% python3 -q
>>> import numpy as np
>>> np.set_printoptions(precision=1, suppress=True, linewidth=120)
>>> feats = np.loadtxt("a.csv", delimiter=",")
>>> print(feats)
[[-1.7 -0.2  0.9 -0.5  1.4  0.2  4.3  0.9]
 [-0.2 -0.6  3.8  1.6 -2.1 -0.5 -0.4  1.7]
 [-2.3  0.3 -1.1 -2.4 -3.1  1.4 -0.2  1.1]
 [-2.4 -1.3  2.  -1.5  1.8  0.8 -1.9 -1.9]
 [ 1.3 -2.6  0.3 -1.1 -2.  -1.1  1.5 -2.8]
 [-3.  -0.1 -1.4  3.1 -0.8 -1.4  0.1 -1.4]
 [ 0.6 -1.2 -0.3  1.9 -0.3  4.3  0.5 -0.6]
 [ 0.2  3.8  1.5 -0.1 -0.9  0.7  0.7 -2.5]]
>>> print(np.round(np.linalg.pinv(feats), 1) + 0)
[[-0.1  0.  -0.1 -0.1  0.1 -0.1  0.   0. ]
 [ 0.   0.   0.  -0.1 -0.1  0.   0.   0.2]
 [ 0.   0.2  0.   0.1  0.  -0.1  0.   0.1]
 [ 0.   0.1 -0.1 -0.1  0.   0.1  0.1  0. ]
 [ 0.1 -0.1 -0.1  0.1 -0.1  0.   0.   0. ]
 [ 0.   0.   0.1  0.   0.  -0.1  0.2  0. ]
 [ 0.2  0.   0.  -0.1  0.1  0.   0.   0. ]
 [ 0.   0.1  0.  -0.1 -0.1 -0.1  0.  -0.1]]
>>> print(np.linalg.norm(feats, axis=0))
[5. 5. 5. 5. 5. 5. 5. 5.]
>>> print(round(float(feats[:, 1] @ feats[:, 3]), 1))
0.0
>>> rng = np.random.default_rng(44121)
>>> A2 = feats + rng.integers(-2, 3, (8, 2)) @ rng.integers(-2, 3, (2, 8))
>>> print(A2)
[[ 4.3  2.8  0.9 -4.5  3.4  1.2  7.3 -0.1]
 [-2.2  3.4  3.8 -0.4 -6.1 -2.5  3.6  3.7]
 [-6.3 -0.7 -1.1 -0.4 -5.1  0.4 -1.2  2.1]
 [-2.4 -4.3  2.   0.5  3.8  1.8 -4.9 -2.9]
 [ 1.3 -2.6  0.3 -1.1 -2.  -1.1  1.5 -2.8]
 [ 1.  -2.1 -1.4  3.1  3.2  0.6 -1.9 -3.4]
 [-5.4 -4.2 -0.3  5.9 -2.3  3.3 -2.5  0.4]
 [-3.8  2.8  1.5  1.9 -2.9 -0.3 -0.3 -1.5]]
>>> print(A2 - feats)
[[ 6.  3.  0. -4.  2.  1.  3. -1.]
 [-2.  4.  0. -2. -4. -2.  4.  2.]
 [-4. -1.  0.  2. -2. -1. -1.  1.]
 [ 0. -3.  0.  2.  2.  1. -3. -1.]
 [ 0.  0.  0.  0.  0.  0.  0.  0.]
 [ 4. -2.  0.  0.  4.  2. -2. -2.]
 [-6. -3.  0.  4. -2. -1. -3.  1.]
 [-4. -1.  0.  2. -2. -1. -1.  1.]]
>>> print(np.linalg.matrix_rank(A2 - feats, tol=1e-8))
2
>>> idx = rng.integers(0, 2, 11)
>>> K = np.array([[-3, -2, -2, 2, -2, 2, -3, 0, 2, -2, 1],
...     [0, -1, 3, -3, 3, -2, 0, -1, -1, 1, 0],
...     [2, 1, -3, -2, 1, 0, 2, -3, -1, -3, -3],
...     [1, -3, 1, -1, -2, -3, 0, -1, -2, 3, 3],
...     [3, -2, -3, -2, -1, 3, 2, 2, -3, 1, 1],
...     [-3, 3, -3, -1, 2, -2, -2, 0, 1, 3, 2],
...     [-2, -2, 0, 2, -3, 1, 1, -3, -2, -1, 2],
...     [1, 3, 3, 1, 3, 2, 3, -1, -1, 1, -2],
...     [-1, -1, 2, -3, -1, -2, -1, 2, 2, -3, 2],
...     [-3, 3, -2, 2, 1, -1, -2, 1, -1, -2, -1],
...     [1, -2, -2, 3, 0, -1, 0, -3, 1, -1, 3]]) * (idx[:, None] == idx)
>>> print(K)
[[-3  0  0  0  0  2  0  0  0 -2  1]
 [ 0 -1  3 -3  3  0  0 -1 -1  0  0]
 [ 0  1 -3 -2  1  0  2 -3 -1  0  0]
 [ 0 -3  1 -1 -2  0  0 -1 -2  0  0]
 [ 0 -2 -3 -2 -1  0  2  2 -3  0  0]
 [-3  0  0  0  0 -2  0  0  0  3  2]
 [ 0 -2  0  2 -3  0  1 -3 -2  0  0]
 [ 0  3  3  1  3  0  3 -1 -1  0  0]
 [ 0 -1  2 -3 -1  0 -1  2  2  0  0]
 [-3  0  0  0  0 -1  0  0  0 -2 -1]
 [ 1  0  0  0  0 -1  0  0  0 -1  3]]
>>> # 2 blocks once reordered
>>> A2 = K / np.linalg.norm(K, axis=1, keepdims=True)
>>> G = A2 @ A2.T
>>> print(np.argwhere(np.triu(np.abs(G) > 0.95, 1)))
[]
>>> print((np.abs(G) > 0.9).astype(int))
[[1 0 0 0 0 0 0 0 0 0 0]
 [0 1 0 0 0 0 0 0 0 0 0]
 [0 0 1 0 0 0 0 0 0 0 0]
 [0 0 0 1 0 0 0 0 0 0 0]
 [0 0 0 0 1 0 0 0 0 0 0]
 [0 0 0 0 0 1 0 0 0 0 0]
 [0 0 0 0 0 0 1 0 0 0 0]
 [0 0 0 0 0 0 0 1 0 0 0]
 [0 0 0 0 0 0 0 0 1 0 0]
 [0 0 0 0 0 0 0 0 0 1 0]
 [0 0 0 0 0 0 0 0 0 0 1]]
>>> print((G - 2 * np.eye(11)).round(6).argmax(axis=1))
[9 7 4 6 3 9 3 1 1 0 5]
